$ python3 -q
>>> import numpy as np
>>> np.set_printoptions(precision=1, suppress=True, linewidth=200)
>>> X = np.array([[1, -1, 1, -1],
...     [1, 0, 0, 0],
...     [1, 1, 1, 1],
...     [1, 2, 4, 8],
...     [1, 3, 9, 27],
...     [1, 4, 16, 64],
...     [1, 5, 25, 125]])
>>> X
array([[  1,  -1,   1,  -1],
       [  1,   0,   0,   0],
       [  1,   1,   1,   1],
       [  1,   2,   4,   8],
       [  1,   3,   9,  27],
       [  1,   4,  16,  64],
       [  1,   5,  25, 125]])
>>> Y = np.c_[X[:, :2] @ np.array([[0, 0], [3, 0]]), np.array([-9, 0, -9, 8, 5, 9, 0])]
>>> Y
array([[-3,  0, -9],
       [ 0,  0,  0],
       [ 3,  0, -9],
       [ 6,  0,  8],
       [ 9,  0,  5],
       [12,  0,  9],
       [15,  0,  0]])
>>> np.round(np.linalg.norm(Y - X @ np.linalg.lstsq(X, Y)[0], axis=0), 1) + 0
array([ 0. ,  0. , 11.1])
>>> np.linalg.norm(np.linalg.qr(X)[0].T @ Y, axis=0) ** 2 / ((Y ** 2).sum(axis=0) + 1e-12)
array([1. , 0. , 0.6])
>>> np.linalg.matrix_rank(np.c_[X, Y])
np.int64(5)
>>> proj = X @ np.linalg.solve(X.T @ X, X.T)
>>> np.diag(proj)
array([0.9, 0.5, 0.5, 0.3, 0.5, 0.5, 0.9])
>>> np.round(proj @ X[:, 2], 1) + 0
array([ 1.,  0.,  1.,  4.,  9., 16., 25.])
>>> proj.round(1) + 0
array([[ 0.9,  0.2, -0.1, -0.1,  0. ,  0.1,  0. ],
       [ 0.2,  0.5,  0.4,  0.1, -0.1, -0.2,  0.1],
       [-0.1,  0.4,  0.5,  0.3,  0. , -0.1,  0. ],
       [-0.1,  0.1,  0.3,  0.3,  0.3,  0.1, -0.1],
       [ 0. , -0.1,  0. ,  0.3,  0.5,  0.4, -0.1],
       [ 0.1, -0.2, -0.1,  0.1,  0.4,  0.5,  0.2],
       [ 0. ,  0.1,  0. , -0.1, -0.1,  0.2,  0.9]])
>>> np.allclose(proj @ proj, proj)
True
>>> Q, V = np.linalg.qr(X[:, :1])[0], np.linalg.qr(X[:, 1:])[0]
>>> sv = np.linalg.svd(Q.T @ V, compute_uv=False)
>>> round(float(np.linalg.norm(Q @ Q.T - V @ V.T, 2)), 1)
1.0
